$ python -q
>>> import numpy as np
>>> import numpy.linalg as la
>>> np.set_printoptions(suppress=True, linewidth=200)
>>> J = np.load("block3.npy")
>>> J
array([[ 0.26,  0.69,  0.99,  0.67, -0.08, -0.68,  0.99, -1.45, -0.03, -0.1 ,  1.36],
       [ 2.88,  1.2 , -5.44,  1.4 ,  1.36, -0.68,  2.  , -0.08,  1.88, -1.32,  2.  ],
       [ 1.26,  0.09, -1.44, -0.41,  0.73,  1.73, -0.03,  1.61, -0.31, -2.19, -0.34],
       [-4.  , -2.46,  0.33, -1.12, -1.57, -2.19, -3.12,  0.64,  0.92,  5.87, -3.54],
       [-0.84, -0.24,  0.02,  0.25, -0.42, -1.33, -0.16, -0.76,  0.57,  1.83, -0.06],
       [ 3.76,  1.86, -4.72,  1.61,  1.66,  0.05,  2.78, -0.38,  1.33, -2.99,  2.94],
       [-1.32, -1.2 , -2.45, -0.26, -0.37, -1.51, -1.34,  0.74,  1.42,  3.15, -1.7 ],
       [ 0.52, -0.12, -3.94,  0.57,  0.38, -1.37,  0.2 ,  0.24,  1.77,  1.39,  0.02],
       [-2.08, -0.78,  2.62, -0.47, -1.  , -0.77, -1.1 , -0.58, -0.43,  2.15, -1.02],
       [ 1.9 ,  0.33, -2.53, -0.18,  1.04,  1.75,  0.35,  1.71,  0.  , -2.63,  0.02],
       [-3.12, -2.34,  0.69, -1.72, -1.09, -0.11, -3.24,  1.96, -0.08,  3.39, -3.86],
       [-1.14,  0.75,  5.84,  0.42, -0.97, -0.6 ,  0.83, -2.85, -1.52,  0.12,  1.6 ]])
>>> Uu, s, Vt = la.svd(J)
>>> evecs = Vt[:(s > 1e-8).sum()]
>>> rng = np.random.default_rng(7874)
>>> vec = J[4] + 3 * J[11] + rng.integers(2) * np.eye(11)[1]
>>> vec.round(3)
array([-4.26,  2.01, 17.54,  1.51, -3.33, -3.13,  2.33, -9.31, -3.99,  2.19,  4.74])
>>> np.round(np.diag(evecs.T @ evecs), 3)
array([0.219, 0.095, 0.781, 0.093, 0.049, 0.303, 0.191, 0.319, 0.144, 0.505, 0.3  ])
>>> la.matrix_rank(np.vstack([J, vec]))
np.int64(3)
>>> rk = la.matrix_rank(J)
>>> rk
np.int64(3)
>>> N = la.svd(J)[2][rk:].T
>>> [int(la.matrix_rank(np.delete(J, i, axis=0))) for i in range(12)]
[3, 3, 3, 3, 3, 3, 3, 3, 3, 3, 3, 3]
>>> N.shape
(11, 8)
>>> np.allclose(J @ N, 0)
True
>>> vec = np.array([2, 4, 2, 4, 3, 2, 2, 4, 3, 1, 5])
>>> h1 = np.maximum(J @ vec, 0)
>>> np.flatnonzero(h1 > 1e-9)
array([ 0,  1,  2,  5,  7,  9, 11])
>>> h1.round(3)
array([ 9.13, 26.  ,  5.57,  0.  ,  0.  , 36.78,  0.  ,  1.52,  0.  , 10.97,  0.  ,  3.79])
>>> Uu, s, Vt = la.svd(J)
>>> np.argmax(s[:-1] / (s[1:] + 1e-6)) + 1
np.int64(3)
>>> s.round(3) + 0
array([16.871, 11.204,  6.811,  0.   ,  0.   ,  0.   ,  0.   ,  0.   ,  0.   ,  0.   ,  0.   ])
>>> Y = Uu[:, :3] @ np.diag(s[:3]) @ Vt[:3]
>>> round(float(la.norm(J - Y) / la.norm(J)), 3)
0.0
>>> la.matrix_rank(J, rtol=0.05)
np.int64(3)
>>> np.round(la.norm(J - Y, 2), 3), np.round(s[3], 3)
(np.float64(0.0), np.float64(0.0))
>>> round(float(np.abs(J - Y).max()), 3)
0.0
>>> la.cond(J) > 100
np.True_
>>> [round(float(x), 3) for x in la.svd(J, compute_uv=False)[:3]]
[16.871, 11.204, 6.811]
>>> la.matrix_rank(J, rtol=0.1)
np.int64(3)
>>> M = np.load("data.npy")
>>> M
array([[-1, -1, -1, -1],
       [-1, -2, -2, -2],
       [-1, -2, -3, -3],
       [-1, -2, -3, -4]])
>>> Y = np.array([[0, 1, 0], [0, 3, 2], [0, 2, 0], [0, 2, 0]])
>>> la.matrix_rank(M @ Y)
np.int64(2)
>>> np.vstack([M, Y.T]).shape
(7, 4)
>>> Y.T @ M.T
array([[  0,   0,   0,   0],
       [ -8, -15, -19, -21],
       [ -2,  -4,  -4,  -4]])
>>> np.einsum("ik,kj->ji", M, Y)
array([[  0,   0,   0,   0],
       [ -8, -15, -19, -21],
       [ -2,  -4,  -4,  -4]])
>>> M @ Y
array([[  0,  -8,  -2],
       [  0, -15,  -4],
       [  0, -19,  -4],
       [  0, -21,  -4]])
>>> Y @ M
Traceback (most recent call last):
  File "<python-input-41>", line 1, in <module>
    Y @ M
    ~~^~~
ValueError: matmul: Input operand 1 has a mismatch in its core dimension 0, with gufunc signature (n?,k),(k,m?)->(n?,m?) (size 4 is different from 3)
>>> Y = M[0, 0] * M[1:] - np.outer(M[1:, 0], M[0])
>>> Y
array([[0, 1, 1, 1],
       [0, 1, 2, 2],
       [0, 1, 2, 3]])
>>> M[:, 0] / M[0, 0]
array([1., 1., 1., 1.])
